% python3 -q
>>> import numpy as np
>>> import numpy.linalg as la
>>> np.set_printoptions(precision=2, suppress=True, linewidth=200, legacy="1.25")
>>> arr = np.loadtxt("test9.csv", delimiter=",")
>>> arr
array([[  1.58,  -3.05,  -3.2 ,  -2.94],
       [ -1.25,   1.47,  -0.48,   0.23],
       [ -3.45,   5.4 ,   3.15,  -8.8 ],
       [  2.96,  -0.82,   0.67,   6.81],
       [  1.69,   2.31,   3.78,   5.69],
       [  0.24,  -0.19,  -0.82,  -2.21],
       [ 10.38,   6.1 ,   4.06,  -1.12],
       [-13.93,   0.05,   7.61,  -1.71],
       [ -5.01,   2.1 ,   5.82,  -4.87],
       [ -0.69,  -7.32,   6.87,  -0.43],
       [ -0.25,   2.85,  -3.12,  -6.48],
       [ -6.76,   3.22,   4.25,  -2.78],
       [ -1.93,   4.42,  -0.65,  -0.42],
       [ 12.56,   9.02,  -7.25,  -3.17],
       [  2.23,  -0.01,  -4.35,   1.49],
       [ -0.49,   0.76,   2.82,   3.83],
       [ -6.53,  -2.08,   1.21,  -6.31],
       [ -2.5 ,  -2.6 ,   1.79,   2.73],
       [  1.19,   2.28,  -1.56,   6.49],
       [ -1.86,  -1.56,   0.17,   7.44],
       [ -9.39,   3.18,   2.98,   5.02],
       [ -2.97,  -9.14,  -8.53,  -2.05]])
>>> C2 = np.cov(arr, rowvar=False)
>>> round(np.corrcoef(arr[:, 1], arr[:, 0])[0, 1], 2)
0.31
>>> C2
array([[ 32.94,   7.44, -11.15,   2.75],
       [  7.44,  17.24,   1.2 ,  -2.51],
       [-11.15,   1.2 ,  17.96,   0.95],
       [  2.75,  -2.51,   0.95,  21.35]])
>>> np.corrcoef(arr.T)
array([[ 1.  ,  0.31, -0.46,  0.1 ],
       [ 0.31,  1.  ,  0.07, -0.13],
       [-0.46,  0.07,  1.  ,  0.05],
       [ 0.1 , -0.13,  0.05,  1.  ]])
>>> np.median(arr, axis=0)
array([-0.97,  1.11,  0.94, -0.78])
>>> arr.std(axis=0)
array([5.61, 4.06, 4.14, 4.51])
>>> np.argsort(-arr.std(axis=0).round(6), kind="stable")
array([0, 3, 2, 1])
>>> np.argwhere(np.triu(np.abs(np.corrcoef(arr.T)) > 0.8, 1))
array([], shape=(0, 2), dtype=int64)
>>> C2.shape
(4, 4)
>>> ang = np.radians(90)
>>> Rm = np.eye(4)
>>> Rm[1, 1] = Rm[0, 0] = np.cos(ang)
>>> Rm[1, 0], Rm[0, 1] = -np.sin(ang), np.sin(ang)
>>> Rm.round(2) + 0
array([[ 0.,  1.,  0.,  0.],
       [-1.,  0.,  0.,  0.],
       [ 0.,  0.,  1.,  0.],
       [ 0.,  0.,  0.,  1.]])
>>> B = arr @ Rm.T
>>> la.svd(arr, compute_uv=False), la.svd(B, compute_uv=False)
(array([29.64, 21.87, 19.91, 13.25]), array([29.64, 21.87, 19.91, 13.25]))
>>> np.allclose(arr @ arr.T, B @ B.T)
True
>>> B
array([[ -3.05,  -1.58,  -3.2 ,  -2.94],
       [  1.47,   1.25,  -0.48,   0.23],
       [  5.4 ,   3.45,   3.15,  -8.8 ],
       [ -0.82,  -2.96,   0.67,   6.81],
       [  2.31,  -1.69,   3.78,   5.69],
       [ -0.19,  -0.24,  -0.82,  -2.21],
       [  6.1 , -10.38,   4.06,  -1.12],
       [  0.05,  13.93,   7.61,  -1.71],
       [  2.1 ,   5.01,   5.82,  -4.87],
       [ -7.32,   0.69,   6.87,  -0.43],
       [  2.85,   0.25,  -3.12,  -6.48],
       [  3.22,   6.76,   4.25,  -2.78],
       [  4.42,   1.93,  -0.65,  -0.42],
       [  9.02, -12.56,  -7.25,  -3.17],
       [ -0.01,  -2.23,  -4.35,   1.49],
       [  0.76,   0.49,   2.82,   3.83],
       [ -2.08,   6.53,   1.21,  -6.31],
       [ -2.6 ,   2.5 ,   1.79,   2.73],
       [  2.28,  -1.19,  -1.56,   6.49],
       [ -1.56,   1.86,   0.17,   7.44],
       [  3.18,   9.39,   2.98,   5.02],
       [ -9.14,   2.97,  -8.53,  -2.05]])
>>> np.abs(B - arr).max(axis=0)
array([13.98, 21.58,  0.  ,  0.  ])
